In [1]: import numpy as np

In [2]: from numpy import linalg as LA

In [3]: np.set_printoptions(precision=2, suppress=True, linewidth=100, sign=" ")

In [4]: M = np.load("sample1.npy")

In [5]: print(M)
[[ 0  0  0  0]
 [ 0  4 -2  0]
 [ 0 -2  1  0]
 [ 0  0  0  0]]

In [6]: Uu, sig, vt = LA.svd(M)

In [7]: print(sig.round(2) + 0)
[ 5.  0.  0.  0.]

In [8]: print(np.argmax(sig[:-1] / (sig[1:] + 1e-6)) + 1)
1

In [9]: M2 = Uu[:, :1] @ np.diag(sig[:1]) @ vt[:1]

In [10]: print(np.round(np.abs(M - M2).max(), 2))
0.0

In [11]: print(round(LA.norm(M - M2) / LA.norm(M), 2))
0.0

In [12]: rk = LA.matrix_rank(M)

In [13]: print(rk)
1

In [14]: N = LA.svd(M)[2][rk:].T

In [15]: print([int(LA.matrix_rank(M[:, :j + 1])) for j in range(4)])
[0, 1, 1, 1]

In [16]: print(M @ N)
[[ 0.  0.  0.]
 [ 0.  0.  0.]
 [ 0.  0.  0.]
 [ 0.  0.  0.]]

In [17]: print([int(LA.matrix_rank(M[:i])) for i in range(1, len(M) + 1)])
[0, 1, 1, 1]

In [18]: print([round(float(x), 2) for x in LA.svd(M, compute_uv=False)[:3]])
[5.0, 0.0, 0.0]

In [19]: print(LA.matrix_rank(M, rtol=0.1))
1

In [20]: evals, V = LA.eigh(M)

In [21]: x0 = np.array([3, -1, -1, 1])

In [22]: print(LA.eigvalsh(M[1:, 1:]))
[ 0.  0.  5.]

In [23]: print(V * np.maximum(evals, 0) @ V.T)
[[ 0.  0.  0.  0.]
 [ 0.  4. -2.  0.]
 [ 0. -2.  1.  0.]
 [ 0.  0.  0.  0.]]

In [24]: print(V * np.abs(evals) @ V.T)
[[ 0.  0.  0.  0.]
 [ 0.  4. -2.  0.]
 [ 0. -2.  1.  0.]
 [ 0.  0.  0.  0.]]

In [25]: print(round(float(x0 @ M @ x0 / (x0 @ x0)), 2), evals[0], evals[-1])
0.08 0.0 5.0

In [26]: print(np.abs(M).sum(axis=1).max(), np.abs(evals).max())
6 5.0

In [27]: K = np.array([[0, -3, 1, 0, 3],
    ...:     [3, 0, 0, -1, 1],
    ...:     [-1, 0, 0, 2, -1],
    ...:     [0, 1, -2, 0, 2],
    ...:     [-3, -1, 1, -2, 0]])

In [28]: print(LA.lstsq(K[:-1].T, K[-1])[2])
4

In [29]: print(np.allclose(K[:-1].T @ LA.lstsq(K[:-1].T, K[-1])[0], K[-1]))
True

In [30]: print(np.unique(K.round(6), axis=0).shape)
(5, 5)

In [31]: print(np.round(K @ LA.pinv(K) @ K, 2) + 0)
[[ 0. -3.  1.  0.  3.]
 [ 3.  0.  0. -1.  1.]
 [-1.  0.  0.  2. -1.]
 [ 0.  1. -2.  0.  2.]
 [-3. -1.  1. -2.  0.]]

In [32]: J = np.load("w.npy")

In [33]: print(J)
[[ 0.5   0.    0.    0.    0.    0.5 ]
 [ 0.25  0.25  0.25  0.    0.    0.25]
 [ 0.    0.    0.67  0.    0.    0.33]
 [ 0.    0.    0.    0.5   0.5   0.  ]
 [ 0.    0.    0.    0.5   0.5   0.  ]
 [ 0.    0.    0.33  0.    0.33  0.33]]

In [34]: # a transition matrix

In [35]: print(np.allclose(J, J.T))
False

In [36]: print(np.trace(J))
2.75

In [37]: J.inv()
---------------------------------------------------------------------------
AttributeError                            Traceback (most recent call last)
Cell In[37], line 1
----> 1 J.inv()

AttributeError: 'numpy.ndarray' object has no attribute 'inv'

In [38]: LA.determinant(J)
---------------------------------------------------------------------------
AttributeError                            Traceback (most recent call last)
Cell In[38], line 1
----> 1 LA.determinant(J)

AttributeError: module 'numpy.linalg' has no attribute 'determinant'
